$ ipython --no-banner

In [1]: import numpy as np

In [2]: import numpy.linalg as la

In [3]: np.set_printoptions(precision=3, suppress=True, linewidth=200, floatmode="fixed")

In [4]: tidy = lambda a: np.round(a, 3) + 0

In [5]: m1 = np.array([[2, -3, 6, -3, 0, -5, 3, -1],
   ...:     [8, 8, 18, -8, 1, -2, 9, 6],
   ...:     [-4, 8, -8, 5, 1, -9, -4, -1],
   ...:     [-4, -3, -12, 9, 4, -1, -6, 4],
   ...:     [7, 7, -8, 5, -9, 8, -4, -6]])

In [6]: blk = np.stack([m1, 5 * m1, m1[::-1]])

In [7]: print(blk.sum(axis=0))
[[ 19 -11  28 -13  -9 -22  14 -12]
 [ 44  45  96 -39  10 -13  48  40]
 [-28  56 -56  35   7 -63 -28  -7]
 [-16 -10 -54  46  25  -8 -27  30]
 [ 44  39 -42  27 -54  43 -21 -37]]

In [8]: print(la.matrix_rank(blk))
[5 5 5]

In [9]: print((blk @ m1.T).shape)
(3, 5, 5)

In [10]: print(tidy(la.norm(blk, axis=(1, 2))))
[ 41.255 206.277  41.255]

In [11]: print(np.einsum("bij,cij->bc", blk, blk))
[[ 1702  8510  -700]
 [ 8510 42550 -3500]
 [ -700 -3500  1702]]

In [12]: print(blk.shape)
(3, 5, 8)

In [13]: U, s, VT = la.svd(m1, full_matrices=False)

In [14]: print(tidy(np.abs(VT[0])))
[0.231 0.070 0.770 0.425 0.032 0.051 0.385 0.130]

In [15]: print(tidy(np.sqrt((s ** 2).sum())), tidy(la.norm(m1)))
41.255 41.255

In [16]: print(U.shape, s.shape, VT.shape)
(5, 5) (5,) (5, 8)

In [17]: print(tidy(np.cumsum(s ** 2) / np.sum(s ** 2)))
[0.625 0.833 0.949 0.989 1.000]

In [18]: print(tidy(U.T @ U))
[[1.000 0.000 0.000 0.000 0.000]
 [0.000 1.000 0.000 0.000 0.000]
 [0.000 0.000 1.000 0.000 0.000]
 [0.000 0.000 0.000 1.000 0.000]
 [0.000 0.000 0.000 0.000 1.000]]

In [19]: f, r1 = m1[4], m1[3]

In [20]: print(f @ f)
384

In [21]: print(f @ r1)
48

In [22]: pr = (f @ r1) / (f @ f) * f

In [23]: print((r1 - pr) @ f)
0.0

In [24]: print(np.outer(f, r1))
[[-28 -21 -84  63  28  -7 -42  28]
 [-28 -21 -84  63  28  -7 -42  28]
 [ 32  24  96 -72 -32   8  48 -32]
 [-20 -15 -60  45  20  -5 -30  20]
 [ 36  27 108 -81 -36   9  54 -36]
 [-32 -24 -96  72  32  -8 -48  32]
 [ 16  12  48 -36 -16   4  24 -16]
 [ 24  18  72 -54 -24   6  36 -24]]

In [25]: print(tidy(la.norm(f + r1) ** 2 + la.norm(f - r1) ** 2))
1406.0

In [26]: A2 = m1 / la.norm(m1, axis=1, keepdims=True)

In [27]: cov = A2 @ A2.T

In [28]: print(np.argwhere(np.triu(np.abs(cov) > 0.95, 1)))
[]

In [29]: print(tidy(cov))
[[ 1.000  0.636 -0.386 -0.668 -0.614]
 [ 0.636  1.000 -0.423 -0.816 -0.341]
 [-0.386 -0.423  1.000  0.568  0.181]
 [-0.668 -0.816  0.568  1.000  0.137]
 [-0.614 -0.341  0.181  0.137  1.000]]

In [30]: print(tidy(np.degrees(np.arccos(np.clip(cov[2, 3], -1, 1)))))
55.408

In [31]: arr = np.load("dump.npy")

In [32]: print(tidy(arr))
[[ 0.677 -0.029 -0.206 -0.499 -0.499]
 [-0.029  0.997 -0.019 -0.045 -0.045]
 [-0.206 -0.019  0.869 -0.318 -0.318]
 [-0.499 -0.045 -0.318  0.228 -0.772]
 [-0.499 -0.045 -0.318 -0.772  0.228]]

In [33]: P = np.triu(np.array([[2, 5, 0, 4, 4],
    ...:     [2, 2, 4, 5, 0],
    ...:     [2, 0, 1, 2, 2],
    ...:     [5, 4, 4, 0, 4],
    ...:     [5, 5, 5, 0, 0]]), 1) + np.eye(5)

In [34]: A2 = P @ arr @ la.inv(P)

In [35]: print(tidy(la.det(A2)))
-1.0

In [36]: ev, evecs = la.eigh(arr)

In [37]: vec = np.array([1, -2, -3, -1, 1])

In [38]: print(tidy(evecs * np.abs(ev) @ evecs.T))
[[1.000 0.000 0.000 0.000 0.000]
 [0.000 1.000 0.000 0.000 0.000]
 [0.000 0.000 1.000 0.000 0.000]
 [0.000 0.000 0.000 1.000 0.000]
 [0.000 0.000 0.000 0.000 1.000]]
